% ipython --no-banner

In [1]: import numpy as np

In [2]: np.set_printoptions(precision=2, suppress=True, linewidth=160, floatmode="fixed")

In [3]: rd = lambda a: np.round(a, 2) + 0

In [4]: M = np.array([[14, 4, -2, -16], [4, 8, 4, -4], [-2, 4, 14, 0], [-16, -4, 0, 19]])

In [5]: print(M)
[[ 14   4  -2 -16]
 [  4   8   4  -4]
 [ -2   4  14   0]
 [-16  -4   0  19]]

In [6]: U, s, VT = np.linalg.svd(M, full_matrices=False)

In [7]: print(rd(U.T @ M @ VT.T))
[[33.93  0.00  0.00  0.00]
 [ 0.00 16.00  0.00  0.00]
 [ 0.00  0.00  5.07  0.00]
 [ 0.00  0.00  0.00  0.00]]

In [8]: print(rd(np.abs(VT[0])))
[0.64 0.21 0.02 0.74]

In [9]: print(rd(np.cumsum(s ** 2) / np.sum(s ** 2)))
[0.80 0.98 1.00 1.00]

In [10]: print(np.abs(U[:, 0]).round(6).argmax())
3

In [11]: print(rd(s / s[0]))
[1.00 0.47 0.15 0.00]

In [12]: print(np.abs(np.diag(np.linalg.qr(M)[1])) > 1e-9)
[ True  True  True False]

In [13]: print(rd(np.trace(np.linalg.pinv(M) @ M)))
3.0

In [14]: mat = np.loadtxt("mat.csv", delimiter=",")

In [15]: print(mat)
[[0.00 1.00 0.00 0.00 0.00 0.00 0.00 0.00 0.00 0.00]
 [0.00 0.00 0.00 0.00 0.00 0.00 0.00 0.00 0.00 1.00]
 [0.00 0.00 0.00 0.00 0.00 0.00 1.00 0.00 0.00 0.00]
 [0.00 0.00 1.00 0.00 0.00 0.00 0.00 0.00 0.00 0.00]
 [0.00 0.00 0.00 1.00 0.00 0.00 0.00 0.00 0.00 0.00]
 [1.00 0.00 0.00 0.00 0.00 0.00 0.00 0.00 0.00 0.00]
 [0.00 0.00 0.00 0.00 0.00 1.00 0.00 0.00 0.00 0.00]
 [0.00 0.00 0.00 0.00 0.00 0.00 0.00 1.00 0.00 0.00]
 [0.00 0.00 0.00 0.00 0.00 0.00 0.00 0.00 1.00 0.00]
 [0.00 0.00 0.00 0.00 1.00 0.00 0.00 0.00 0.00 0.00]]

In [16]: # keeps lengths

In [17]: u, r1 = mat[7], mat[1]

In [18]: print(u @ r1)
0.0

In [19]: print(u @ u)
1.0

In [20]: pr = (u @ r1) / (u @ u) * u

In [21]: print(r1 - pr)
[0.00 0.00 0.00 0.00 0.00 0.00 0.00 0.00 0.00 1.00]

In [22]: print(np.outer(u, r1))
[[0.00 0.00 0.00 0.00 0.00 0.00 0.00 0.00 0.00 0.00]
 [0.00 0.00 0.00 0.00 0.00 0.00 0.00 0.00 0.00 0.00]
 [0.00 0.00 0.00 0.00 0.00 0.00 0.00 0.00 0.00 0.00]
 [0.00 0.00 0.00 0.00 0.00 0.00 0.00 0.00 0.00 0.00]
 [0.00 0.00 0.00 0.00 0.00 0.00 0.00 0.00 0.00 0.00]
 [0.00 0.00 0.00 0.00 0.00 0.00 0.00 0.00 0.00 0.00]
 [0.00 0.00 0.00 0.00 0.00 0.00 0.00 0.00 0.00 0.00]
 [0.00 0.00 0.00 0.00 0.00 0.00 0.00 0.00 0.00 1.00]
 [0.00 0.00 0.00 0.00 0.00 0.00 0.00 0.00 0.00 0.00]
 [0.00 0.00 0.00 0.00 0.00 0.00 0.00 0.00 0.00 0.00]]

In [23]: print(np.linalg.matrix_rank(np.outer(u, r1)))
1

In [24]: print(pr)
[0.00 0.00 0.00 0.00 0.00 0.00 0.00 0.00 0.00 0.00]

In [25]: print(rd(np.linalg.norm(u + r1) ** 2 + np.linalg.norm(u - r1) ** 2))
4.0
